$ python3 -q
>>> import numpy as np
>>> np.set_printoptions(precision=4, suppress=True, linewidth=160)
>>> def rd(a):
...     return np.round(a, 4) + 0
... 
>>> M = np.load("m.npy")
>>> rd(M)
array([[0.4167, 0.25  , 0.4167, 0.0833],
       [0.25  , 0.15  , 0.25  , 0.05  ],
       [0.4167, 0.25  , 0.4167, 0.0833],
       [0.0833, 0.05  , 0.0833, 0.0167]])
>>> Uu, s, Vh = np.linalg.svd(M)
>>> vecs = Vh[:(s > 1e-8).sum()]
>>> rng = np.random.default_rng(5682)
>>> vec = M[0] + 4 * M[3] + rng.integers(2) * np.eye(4)[2]
>>> vec
array([0.75, 0.45, 1.75, 0.15])
>>> np.allclose(vecs.T @ vecs @ vec, vec)
False
>>> np.linalg.matrix_rank(np.vstack([M, vec]))
np.int64(2)
>>> rd(vecs.T @ vecs)
array([[0.4167, 0.25  , 0.4167, 0.0833],
       [0.25  , 0.15  , 0.25  , 0.05  ],
       [0.4167, 0.25  , 0.4167, 0.0833],
       [0.0833, 0.05  , 0.0833, 0.0167]])
>>> rd(np.diag(vecs.T @ vecs))
array([0.4167, 0.15  , 0.4167, 0.0167])
>>> def softmax(z):
...     e = np.exp(z - z.max(axis=-1, keepdims=True))
...     return e / e.sum(axis=-1, keepdims=True)
... 
>>> rd(softmax(10 * M[2]))
array([0.4495, 0.0849, 0.4495, 0.016 ])
>>> softmax(M).sum(axis=1)
array([1., 1., 1., 1.])
>>> scores = M @ M.T / np.sqrt(4)
>>> softmax(scores).round(6).argmax(axis=1)
array([0, 0, 0, 0])
>>> vec = np.array([4, 1, 4, 2])
>>> M @ vec
array([3.75, 2.25, 3.75, 0.75])
>>> M @ M @ vec
array([3.75, 2.25, 3.75, 0.75])
>>> rd(np.linalg.eigvalsh(2 * M - np.eye(4)))
array([-1., -1., -1.,  1.])
>>> np.trace(M)
np.float64(1.0)
>>> m1 = np.loadtxt("mat.csv", delimiter=",")
>>> m1
array([[ 15.0794,   2.2955,   4.7022,  -2.3202,   1.2964,  -1.6658, -12.7242,   0.2748,   0.9648],
       [ 13.8442, -27.4171,  -2.5972, -25.7069,  -2.1296,  -7.5283,  -7.7831, -17.3585,   0.7734],
       [ 16.2168,   3.4161,   3.9735,  -3.6024,   2.1839,  -3.28  , -10.8042,   4.0426,   0.9195],
       [ 13.7957, -25.1645,  -1.6529, -24.0989,  -0.731 ,  -5.739 ,  -5.0676, -16.918 ,   0.6901],
       [-16.8105,  -0.4147,  -6.806 ,  17.6367,  18.4999,   1.9904,  -5.4794,  10.3579,  12.523 ],
       [-13.9514,  -0.6356,  -6.7484,  17.3968,  18.1182,   2.161 ,  -6.2729,  11.3665,  11.3389],
       [ 13.734 , -27.3053,  -1.8794, -23.6459,  -0.0016,  -5.7853,  -6.907 , -16.8595,   0.0065],
       [ 13.4543, -25.5266,  -0.4009, -24.2489,  -0.4557,  -6.4774,  -6.5637, -17.575 ,  -2.0375],
       [ 17.6916, -27.9875,  -2.2078, -23.9513,   0.4996,  -7.1471,  -6.5191, -15.2809,   1.3358],
       [-12.6077,  -0.8024,  -7.091 ,  18.3976,  16.4868,   2.2183,  -5.365 ,  11.0229,  12.0986],
       [-16.8085,   0.3242,  -8.7719,  17.1421,  16.8811,   2.5658,  -4.2803,  11.9603,  12.833 ],
       [-16.5334,   0.7018,  -9.7124,  18.0463,  17.512 ,   3.995 ,  -7.9529,  10.3765,  11.2137],
       [ 13.2576, -27.8413,  -0.6927, -23.9807,  -0.371 ,  -6.9964,  -7.3592, -17.2672,  -1.7885],
       [ 12.6869, -25.6626,  -0.984 , -25.8591,  -0.3463,  -7.0532,  -4.9335, -16.9856,   0.4627],
       [ 14.2849,   2.2198,   4.1156,  -4.7604,   0.0032,  -2.9369, -11.7987,   1.4597,   1.1796],
       [ 15.285 ,   1.4071,   3.1902,  -2.487 ,   1.2326,  -1.4061, -13.1182,   1.8599,   3.0311],
       [ 15.6087,   3.1047,   2.7349,  -3.7384,   0.544 ,  -4.5505, -12.3644,   1.3875,   1.7918],
       [ 14.6158,   3.6407,   3.4195,  -4.7124,   2.3812,  -3.2144, -12.8903,   3.2973,  -1.2703],
       [ 14.4301, -28.435 ,  -0.2428, -23.4785,  -0.2501,  -5.0417,  -5.2281, -17.4952,   0.0406],
       [ 15.4495, -25.6065,  -1.0252, -26.1107,  -1.3972,  -7.4157,  -4.2831, -17.6211,  -1.6828],
       [ 15.5128,   2.0912,   4.172 ,  -2.6446,   2.9817,  -2.1109, -11.9739,   0.9937,   0.1597],
       [ 14.7513,   2.2483,   4.3016,  -5.2991,  -0.7965,  -1.5075, -12.4742,   1.9168,  -0.5157],
       [ 13.7783, -26.4028,   0.1457, -22.9291,  -1.7574,  -7.316 ,  -7.4021, -17.5689,  -0.7892],
       [ 11.5503, -27.4335,  -2.4072, -25.521 ,  -1.6227,  -7.4916,  -6.7406, -17.2064,  -0.516 ],
       [ 13.2174,   3.4574,   2.7228,  -4.2161,   0.8677,  -3.6006, -10.1776,   2.6384,   3.9888],
       [ 12.9475, -27.0022,  -2.5311, -25.7535,  -0.4308,  -5.7155,  -4.6483, -17.0782,  -0.2443],
       [-13.5079,   0.7691,  -6.8549,  17.8421,  17.0051,   3.9629,  -4.1682,  12.017 ,   9.677 ],
       [-14.8798,   1.1614,  -8.3993,  18.9301,  16.7162,   2.9177,  -5.1136,  10.8243,  12.4233],
       [ 13.6731, -26.1121,  -4.3927, -24.4328,  -1.502 ,  -6.4677,  -5.0392, -15.7211,   0.0093],
       [-15.2381,   2.0313,  -8.7003,  17.4917,  15.9241,   2.906 ,  -5.7412,  11.7627,  10.7526],
       [ 13.1266, -26.8083,  -1.1452, -24.0552,   0.4257,  -8.5606,  -5.6131, -17.1785,  -0.1456],
       [ 14.345 ,   3.5868,   3.7489,  -2.7348,   1.3623,  -2.3282, -11.907 ,   2.4671,   2.4631],
       [ 13.2158, -27.283 ,  -2.342 , -25.4004,  -1.4226,  -7.8364,  -5.7043, -18.2924,  -0.2239],
       [ 12.4737,   1.4225,   3.9913,  -2.4775,   0.9411,  -3.262 , -13.053 ,   0.9242,   1.3701],
       [ 12.2602, -28.5361,  -3.405 , -22.5472,  -0.4788,  -6.7636,  -5.4754, -15.6165,  -1.1184],
       [ 15.8185,   3.0127,   3.0263,  -1.9785,  -0.7517,  -2.9569, -13.071 ,   0.8943,   0.3367],
       [-14.1105,   0.8262,  -8.0377,  16.396 ,  16.5655,   2.8409,  -6.825 ,  12.3177,  13.3829],
       [ 14.1315, -26.7185,  -1.2277, -25.8775,  -1.9476,  -5.8454,  -7.4128, -17.2888,   0.1654],
       [ 16.1177, -28.0779,  -2.1598, -25.7171,  -1.6545,  -7.456 ,  -5.8406, -16.4919,   0.0671],
       [-15.1088,  -0.44  ,  -8.8407,  18.4744,  16.3623,   2.4967,  -6.581 ,  11.4863,  11.1199],
       [-14.6789,   1.6455,  -9.2523,  18.8905,  17.1941,   2.6931,  -7.19  ,  10.9413,  10.3199],
       [ 12.8834, -27.3968,  -2.2903, -23.4458,  -1.2401,  -7.1777,  -5.1689, -16.8324,  -1.7604],
       [ 14.0303, -27.7909,  -0.8672, -25.6115,  -1.1617,  -7.4782,  -5.6484, -18.8037,   0.2317]])
>>> A2 = np.c_[m1[:, :2] @ np.array([[1, 2], [2, 1]]), np.array([3, 2, 1, 3, 0, 1, 3, 1, 1, 2, 3, 2, 2, 1, 2, 0, 0, 2, 1, 2, 2, 0, 1, 2, 1, 0, 3, 1, 2, 3, 1, 1, 1, 3, 3, 3, 0, 2, 3, 2, 3, 3, 2])]
>>> rd(A2)
array([[ 19.6704,  32.4543,   3.    ],
       [-40.99  ,   0.2713,   2.    ],
       [ 23.049 ,  35.8497,   1.    ],
       [-36.5333,   2.4269,   3.    ],
       [-17.6399, -34.0357,   0.    ],
       [-15.2226, -28.5384,   1.    ],
       [-40.8766,   0.1627,   3.    ],
       [-37.5989,   1.382 ,   1.    ],
       [-38.2834,   7.3957,   1.    ],
       [-14.2125, -26.0178,   2.    ],
       [-16.1601, -33.2928,   3.    ],
       [-15.1298, -32.365 ,   2.    ],
       [-42.425 ,  -1.3261,   2.    ],
       [-38.6383,  -0.2888,   1.    ],
       [ 18.7245,  30.7896,   2.    ],
       [ 18.0992,  31.9771,   0.    ],
       [ 21.8181,  34.3221,   0.    ],
       [ 21.8972,  32.8723,   2.    ],
       [-42.4399,   0.4252,   1.    ],
       [-35.7635,   5.2925,   2.    ],
       [ 19.6952,  33.1168,   2.    ],
       [ 19.2479,  31.7509,   0.    ],
       [-39.0273,   1.1538,   1.    ],
       [-43.3167,  -4.3329,   2.    ],
       [ 20.1322,  29.8922,   1.    ],
       [-41.0569,  -1.1072,   0.    ],
       [-11.9697, -26.2467,   3.    ],
       [-12.557 , -28.5982,   1.    ],
       [-38.5511,   1.2341,   2.    ],
       [-11.1755, -28.4449,   3.    ],
       [-40.49  ,  -0.5551,   1.    ],
       [ 21.5186,  32.2768,   1.    ],
       [-41.3502,  -0.8514,   1.    ],
       [ 15.3187,  26.3699,   3.    ],
       [-44.812 ,  -4.0157,   3.    ],
       [ 21.8439,  34.6497,   3.    ],
       [-12.4581, -27.3948,   0.    ],
       [-39.3055,   1.5445,   2.    ],
       [-40.0381,   4.1575,   3.    ],
       [-15.9888, -30.6576,   2.    ],
       [-11.3879, -27.7123,   3.    ],
       [-41.9102,  -1.63  ,   3.    ],
       [-41.5515,   0.2697,   2.    ]])
>>> rd(np.linalg.norm(np.linalg.qr(m1)[0].T @ A2, axis=0) ** 2 / ((A2 ** 2).sum(axis=0) + 1e-12))
array([1.    , 1.    , 0.7847])
>>> np.linalg.matrix_rank(np.c_[m1, A2])
np.int64(10)
>>> rd(np.linalg.norm(A2 - m1 @ np.linalg.lstsq(m1, A2)[0], axis=0))
array([0.    , 0.    , 6.0858])
>>> np.linalg.matrix_rank(A2)
np.int64(3)
